% ipython --no-banner

In [1]: import numpy as np

In [2]: np.set_printoptions(precision=2, suppress=True, linewidth=100, sign=" ")

In [3]: tidy = lambda a: np.round(a, 2) + 0

In [4]: f = np.array([3, -2, 0])

In [5]: mat = np.array([np.roll(f, i) for i in range(3)])

In [6]: mat
Out[6]: 
array([[ 3, -2,  0],
       [ 0,  3, -2],
       [-2,  0,  3]])

In [7]: mat @ (-1.0) ** np.arange(3)
Out[7]: array([ 5., -5.,  1.])

In [8]: mat @ np.ones(3)
Out[8]: array([ 1.,  1.,  1.])

In [9]: tidy(np.sort(np.abs(np.fft.fft(mat[0])))), tidy(np.sort(np.linalg.svd(mat, compute_uv=False)))
Out[9]: (array([ 1.  ,  4.36,  4.36]), array([ 1.  ,  4.36,  4.36]))

In [10]: tidy(np.fft.fft(mat[0]))
Out[10]: array([ 1.+0.j  ,  4.+1.73j,  4.-1.73j])

In [11]: rng = np.random.default_rng(7452)

In [12]: idx = rng.permutation(3)

In [13]: idx
Out[13]: array([ 1,  0,  2])

In [14]: other = mat[idx][:, idx]

In [15]: np.diag(other)
Out[15]: array([ 3,  3,  3])

In [16]: G = mat.T @ mat

In [17]: np.trace(G), (mat ** 2).sum()
Out[17]: (np.int64(39), np.int64(39))

In [18]: np.linalg.matrix_rank(G)
Out[18]: np.int64(3)

In [19]: tidy(np.linalg.eigvalsh(G)[::-1])
Out[19]: array([ 19.,  19.,   1.])

In [20]: tidy(np.linalg.det(mat[::-1]))
Out[20]: np.float64(-19.0)

In [21]: tidy(np.linalg.det(mat.T))
Out[21]: np.float64(19.0)

In [22]: np.kron(np.eye(2, dtype=int), mat)
Out[22]: 
array([[ 3, -2,  0,  0,  0,  0],
       [ 0,  3, -2,  0,  0,  0],
       [-2,  0,  3,  0,  0,  0],
       [ 0,  0,  0,  3, -2,  0],
       [ 0,  0,  0,  0,  3, -2],
       [ 0,  0,  0, -2,  0,  3]])

In [23]: tidy(np.poly(mat))
Out[23]: array([  1.,  -9.,  27., -19.])

In [24]: M, _ = np.linalg.qr(np.array([[1.3, 0.3, 0.3, 0.5],
    ...:     [-1.4, 0.1, 0.1, -0.1],
    ...:     [1.8, 0.4, -1.0, -0.4],
    ...:     [-2.1, -1.6, 1.1, 0.1]]))

In [25]: tidy(M)
Out[25]: 
array([[-0.39,  0.18,  0.77,  0.47],
       [ 0.42, -0.59, -0.07,  0.69],
       [-0.54,  0.27, -0.63,  0.49],
       [ 0.62,  0.74, -0.02,  0.25]])

In [26]: q, evecs = np.linalg.qr(M[:, :2])[0], np.linalg.qr(M[:, 2:])[0]

In [27]: sv = np.linalg.svd(q.T @ evecs, compute_uv=False)

In [28]: (sv > 0.9).sum()
Out[28]: np.int64(0)

In [29]: tidy(np.degrees(np.arccos(sv.clip(0, 1))))
Out[29]: array([ 90.,  90.])

In [30]: tidy(np.linalg.norm(q @ q.T - evecs @ evecs.T, 2))
Out[30]: np.float64(1.0)

In [31]: idx = rng.permutation(4)

In [32]: other = M[:, idx] * rng.choice([-1, 1], 4)

In [33]: tidy(other)
Out[33]: 
array([[-0.47, -0.18, -0.39,  0.77],
       [-0.69,  0.59,  0.42, -0.07],
       [-0.49, -0.27, -0.54, -0.63],
       [-0.25, -0.74,  0.62, -0.02]])

In [34]: U, _, Vh = np.linalg.svd(M.T @ other)

In [35]: tidy(U @ Vh)
Out[35]: 
array([[ 0.,  0.,  1.,  0.],
       [ 0., -1.,  0.,  0.],
       [ 0.,  0.,  0.,  1.],
       [-1.,  0.,  0.,  0.]])

In [36]: idx
Out[36]: array([ 3,  1,  0,  2])

In [37]: x = np.array([1, 0, 0, 2])

In [38]: tidy(np.sort(np.abs(np.degrees(np.angle(np.linalg.eigvals(M))))))
Out[38]: array([   0.  ,  132.72,  132.72,  180.  ])

In [39]: tidy(np.abs(np.linalg.eigvals(M)))
Out[39]: array([ 1.,  1.,  1.,  1.])

In [40]: [p for p in range(1, 25) if np.allclose(np.linalg.matrix_power(M, p), np.eye(4))]
Out[40]: []

In [41]: tidy(M.T @ (M @ x))
Out[41]: array([ 1.,  0.,  0.,  2.])

In [42]: tidy(M.reshape(2, -1))
Out[42]: 
array([[-0.39,  0.18,  0.77,  0.47,  0.42, -0.59, -0.07,  0.69],
       [-0.54,  0.27, -0.63,  0.49,  0.62,  0.74, -0.02,  0.25]])

In [43]: tidy(M.reshape(-1, 2))
Out[43]: 
array([[-0.39,  0.18],
       [ 0.77,  0.47],
       [ 0.42, -0.59],
       [-0.07,  0.69],
       [-0.54,  0.27],
       [-0.63,  0.49],
       [ 0.62,  0.74],
       [-0.02,  0.25]])

In [44]: blk = M.reshape(4, 2, -1)

In [45]: tidy(blk.transpose(1, 0, 2))
Out[45]: 
array([[[-0.39,  0.18],
        [ 0.42, -0.59],
        [-0.54,  0.27],
        [ 0.62,  0.74]],

       [[ 0.77,  0.47],
        [-0.07,  0.69],
        [-0.63,  0.49],
        [-0.02,  0.25]]])

In [46]: tidy(blk[:, 0])
Out[46]: 
array([[-0.39,  0.18],
       [ 0.42, -0.59],
       [-0.54,  0.27],
       [ 0.62,  0.74]])

In [47]: tidy(np.swapaxes(blk, 1, 2)[0])
Out[47]: 
array([[-0.39,  0.77],
       [ 0.18,  0.47]])

In [48]: tidy(blk.sum(axis=1))
Out[48]: 
array([[ 0.38,  0.66],
       [ 0.35,  0.1 ],
       [-1.17,  0.76],
       [ 0.61,  0.99]])

In [49]: A = np.diag(np.array([0, 1, 2])) + 5 * np.eye(3, k=1) + 5 * np.eye(3, k=-1)

In [50]: A
Out[50]: 
array([[ 0.,  5.,  0.],
       [ 5.,  1.,  5.],
       [ 0.,  5.,  2.]])

In [51]: x = np.array([-3, 5, 2])

In [52]: y = A @ x

In [53]: y
Out[53]: array([ 25.,   0.,  29.])

In [54]: tidy(np.linalg.solve(A, y + A[:, 2]))
Out[54]: array([-3.,  5.,  3.])

In [55]: tidy(np.linalg.solve(A, A[:, 0]))
Out[55]: array([ 1.,  0.,  0.])

In [56]: tidy(np.linalg.solve(A, 5 * y))
Out[56]: array([-15.,  25.,  10.])

In [57]: blk = np.stack([A, -2 * A, A[::-1]])

In [58]: np.linalg.matrix_rank(blk.reshape(3, -1))
Out[58]: np.int64(2)

In [59]: blk.shape
Out[59]: (3, 3, 3)

In [60]: q, evecs = np.linalg.qr(A[:, :1])[0], np.linalg.qr(A[:, 1:])[0]

In [61]: sv = np.linalg.svd(q.T @ evecs, compute_uv=False)

In [62]: (sv > 0.9).sum()
Out[62]: np.int64(1)

In [63]: tidy(np.linalg.norm(q @ q.T - evecs @ evecs.T, 2))
Out[63]: np.float64(1.0)

In [64]: X = np.array([[8, -3, 3], [4, -9, 3], [7, -7, 7]])

In [65]: X
Out[65]: 
array([[ 8, -3,  3],
       [ 4, -9,  3],
       [ 7, -7,  7]])

In [66]: q, Rm = np.linalg.qr(X)

In [67]: tidy(q @ Rm)
Out[67]: 
array([[ 8., -3.,  3.],
       [ 4., -9.,  3.],
       [ 7., -7.,  7.]])

In [68]: tidy(abs(Rm[0, 0])), tidy(np.linalg.norm(X[:, 0]))
Out[68]: (np.float64(11.36), np.float64(11.36))

In [69]: feats = np.loadtxt("data.csv", delimiter=",")

In [70]: feats
Out[70]: 
array([[-2., -2., -4.,  1.,  1.,  2.],
       [ 0., -2., -2.,  0.,  1.,  1.],
       [ 0.,  0.,  0.,  0.,  0.,  0.],
       [-1., -1., -2.,  3.,  3.,  6.],
       [ 0., -1., -1.,  0.,  3.,  3.],
       [ 0.,  0.,  0.,  0.,  0.,  0.]])

In [71]: np.argsort(-np.linalg.norm(feats, axis=0).round(6), kind="stable")[:3]
Out[71]: array([ 5,  2,  4])

In [72]: tidy(np.linalg.norm(feats, 2) / np.linalg.norm(feats))
Out[72]: np.float64(0.91)

In [73]: np.linalg.matrix_rank(feats, rtol=0.1)
Out[73]: np.int64(3)

In [74]: ang = rng.uniform(0, 2 * np.pi, 17)

In [75]: q, _ = np.linalg.qr(np.array([[0.0, 0.5], [-0.1, 1.2], [0.5, -2.8]]))

In [76]: E = 20 * np.c_[np.cos(ang), np.sin(ang)] @ q.T

In [77]: tidy(E)
Out[77]: 
array([[ -7.61,  -6.26, -17.41],
       [ 12.37,  15.7 ,   0.64],
       [ -5.96, -10.78,  15.76],
       [ -9.17,  -8.64, -15.53],
       [ -1.64,   1.87, -19.84],
       [  7.  ,   5.37,  17.95],
       [-12.04, -15.83,   2.12],
       [  5.57,   3.35,  18.91],
       [-12.24, -15.8 ,   0.68],
       [  8.34,   7.35,  16.63],
       [  5.98,  10.8 , -15.73],
       [  5.95,   3.88,  18.7 ],
       [  9.47,   9.1 ,  15.08],
       [  7.28,  12.14, -14.13],
       [ -9.57, -14.29,  10.21],
       [ 12.26,  15.79,  -0.49],
       [ -2.22,   1.13, -19.84]])

In [78]: U, sv, Vh = np.linalg.svd(E)

In [79]: evecs = Vh[:(sv > 1e-8).sum()]

In [80]: x = E[7] + 5 * E[11] + rng.integers(2) * np.eye(3)[0]

In [81]: tidy(x)
Out[81]: array([  36.32,   22.73,  112.4 ])

In [82]: tidy(evecs.T @ evecs)
Out[82]: 
array([[ 0.39,  0.48,  0.1 ],
       [ 0.48,  0.63, -0.07],
       [ 0.1 , -0.07,  0.99]])

In [83]: tidy(np.linalg.norm(x - evecs.T @ evecs @ x))
Out[83]: np.float64(0.78)

In [84]: U, sv, Vh = np.linalg.svd(E)

In [85]: np.argmax(sv[:-1] / (sv[1:] + 1e-6)) + 1
Out[85]: np.int64(2)

In [86]: other = U[:, :2] @ np.diag(sv[:2]) @ Vh[:2]

In [87]: tidy(np.linalg.norm(E - other) / np.linalg.norm(E))
Out[87]: np.float64(0.0)

In [88]: np.linalg.matrix_rank(E, rtol=0.05)
Out[88]: np.int64(2)

In [89]: tidy(np.abs(E - other).max())
Out[89]: np.float64(0.0)

In [90]: Ac = E - E.mean(axis=0)

In [91]: U, sv, Vh = np.linalg.svd(Ac, full_matrices=False)

In [92]: tidy((sv ** 2).sum() ** 2 / (sv ** 4).sum())
Out[92]: np.float64(1.96)

In [93]: np.linalg.matrix_rank(Ac)
Out[93]: np.int64(2)

In [94]: np.abs(U[:, 0]).argmax()
Out[94]: np.int64(0)

In [95]: tidy(sv)
Out[95]: array([ 61.94,  54.12,   0.  ])

In [96]: tidy(Vh[0] * np.sign(Vh[0, np.abs(Vh[0]).argmax()]))
Out[96]: array([ 0.31,  0.22,  0.92])

In [97]: np.abs(Vh[0]).argmax()
Out[97]: np.int64(2)

In [98]: np.searchsorted(np.cumsum(sv ** 2) / (sv ** 2).sum(), 0.9) + 1
Out[98]: np.int64(2)

In [99]: G = np.cov(E, rowvar=False)

In [100]: G.shape
Out[100]: (3, 3)

In [101]: tidy(np.polyfit(E[:, 2], E[:, 0], 1))
Out[101]: array([ 0.15,  0.69])

In [102]: np.argsort(-E.std(axis=0).round(6), kind="stable")
Out[102]: array([ 2,  1,  0])

In [103]: tidy(G)
Out[103]: 
array([[ 76.69,  91.36,  33.98],
       [ 91.36, 117.4 ,  -2.25],
       [ 33.98,  -2.25, 228.71]])

In [104]: tidy(np.median(E, axis=0))
Out[104]: array([ 5.57,  3.35,  0.68])

In [105]: C = E[[6, 1]].astype(float)

In [106]: for _ in range(3):
     ...:     idx = np.linalg.norm(E[:, None] - C, axis=-1).argmin(axis=1)
     ...:     C = np.array([E[idx == j].mean(axis=0) for j in range(2)])
     ...: 

In [107]: idx
Out[107]: array([ 0,  1,  0,  0,  1,  1,  0,  1,  0,  1,  1,  1,  1,  1,  0,  1,  1])

In [108]: np.abs(C[1] - C[0]).argmax()
Out[108]: np.int64(1)

In [109]: tidy(C[1] - C[0])
Out[109]: array([ 15.83,  19.8 ,   2.32])

In [110]: arr = np.load("sample12.npy")

In [111]: arr
Out[111]: 
array([[-1.6,  0.9, -0.9, -0.6],
       [-2. , -0.4, -0.5,  0.9],
       [ 0.6,  0.1,  0.8, -0.8],
       [-0.5, -0.9,  0.6,  0.9]])

In [112]: idx = rng.permutation(4)

In [113]: idx
Out[113]: array([ 2,  1,  0,  3])

In [114]: other = arr[idx][:, idx]

In [115]: tidy(np.trace(other))
Out[115]: np.float64(-0.3)

In [116]: W = np.array([[3, 1, -4, -4, -5, 0],
     ...:     [5, -4, -2, -1, -1, -2],
     ...:     [-3, -2, -4, -5, 0, -3],
     ...:     [4, -4, -2, -1, -1, 3]])

In [117]: coef = np.array([2, 1, 2, 2, 2, 1])

In [118]: H = np.maximum(arr @ W + coef, 0)

In [119]: (H > 0).mean(axis=0)
Out[119]: array([ 0.25,  0.25,  0.75,  0.75,  0.75,  0.75])

In [120]: np.linalg.matrix_rank(H)
Out[120]: np.int64(4)

In [121]: tidy(H)
Out[121]: 
array([[  2. ,   0. ,  11.4,  12.6,   9.7,   0.1],
       [  0. ,   0. ,  11. ,  12. ,  11.5,   6. ],
       [  0. ,   2.8,   0. ,   0. ,   0. ,   0. ],
       [  0. ,   0. ,   1.6,   1. ,   4.5,   3.7]])

In [122]: (H > 0).astype(int)
Out[122]: 
array([[ 1,  0,  1,  1,  1,  1],
       [ 0,  0,  1,  1,  1,  1],
       [ 0,  1,  0,  0,  0,  0],
       [ 0,  0,  1,  1,  1,  1]])

In [123]: C = np.array([[4, 5, 2], [4, 0, 6], [5, 2, 5], [4, 3, 7], [1, 9, 1], [5, 9, 3]])

In [124]: tidy(H @ C)
Out[124]: 
array([[ 125.6,  158.8,  159.2],
       [ 144.5,  215.5,  168.5],
       [  11.2,    0. ,   16.8],
       [  35. ,   80. ,   30.6]])

In [125]: W @ C
Out[125]: 
array([[-25, -50, -41],
       [-21,  -9, -38],
       [-75, -65, -82],
       [  0,  31, -25]])

In [126]: (H @ C).round(6).argmax(axis=1)
Out[126]: array([ 2,  1,  2,  1])

In [127]: tidy(np.linalg.norm(arr, 2) / np.linalg.norm(arr))
Out[127]: np.float64(0.8)

In [128]: np.argsort(-np.linalg.norm(arr, axis=0).round(6), kind="stable")[:3]
Out[128]: array([ 0,  3,  2])

In [129]: round(np.log10(np.linalg.cond(arr)))
Out[129]: 2

In [130]: tidy(np.abs(np.linalg.svd(arr)[2][-1]))
Out[130]: array([ 0.01,  0.76,  0.41,  0.51])

In [131]: W0 = np.load("mat.npy")

In [132]: W0
Out[132]: 
array([[  2,   0,   1],
       [  2,   3,   3],
       [ 12,  15,  16]])

In [133]: # rank 2

In [134]: U, sv, Vh = np.linalg.svd(W0)

In [135]: evecs = Vh[:(sv > 1e-8).sum()]

In [136]: x = W0[2] + -2 * W0[0] + rng.integers(2) * np.eye(3)[0]

In [137]: x
Out[137]: array([  8.,  15.,  14.])

In [138]: tidy(np.linalg.norm(x - evecs.T @ evecs @ x))
Out[138]: np.float64(0.0)

In [139]: tidy(np.diag(evecs.T @ evecs))
Out[139]: array([ 0.85,  0.74,  0.41])

In [140]: tidy(np.trace(np.linalg.pinv(W0) @ W0))
Out[140]: np.float64(2.0)

In [141]: np.allclose(W0[:-1].T @ np.linalg.lstsq(W0[:-1].T, W0[-1])[0], W0[-1])
Out[141]: True

In [142]: np.unique(W0.round(6), axis=0).shape
Out[142]: (3, 3)

In [143]: other = W0 + rng.integers(-2, 3, (3, 2)) @ rng.integers(-2, 3, (2, 3))

In [144]: other
Out[144]: 
array([[-2,  0,  3],
       [10, -1, -3],
       [ 8, 15, 18]])

In [145]: other - W0
Out[145]: 
array([[-4,  0,  2],
       [ 8, -4, -6],
       [-4,  0,  2]])

In [146]: np.linalg.matrix_rank(other - W0, tol=1e-8)
Out[146]: np.int64(2)
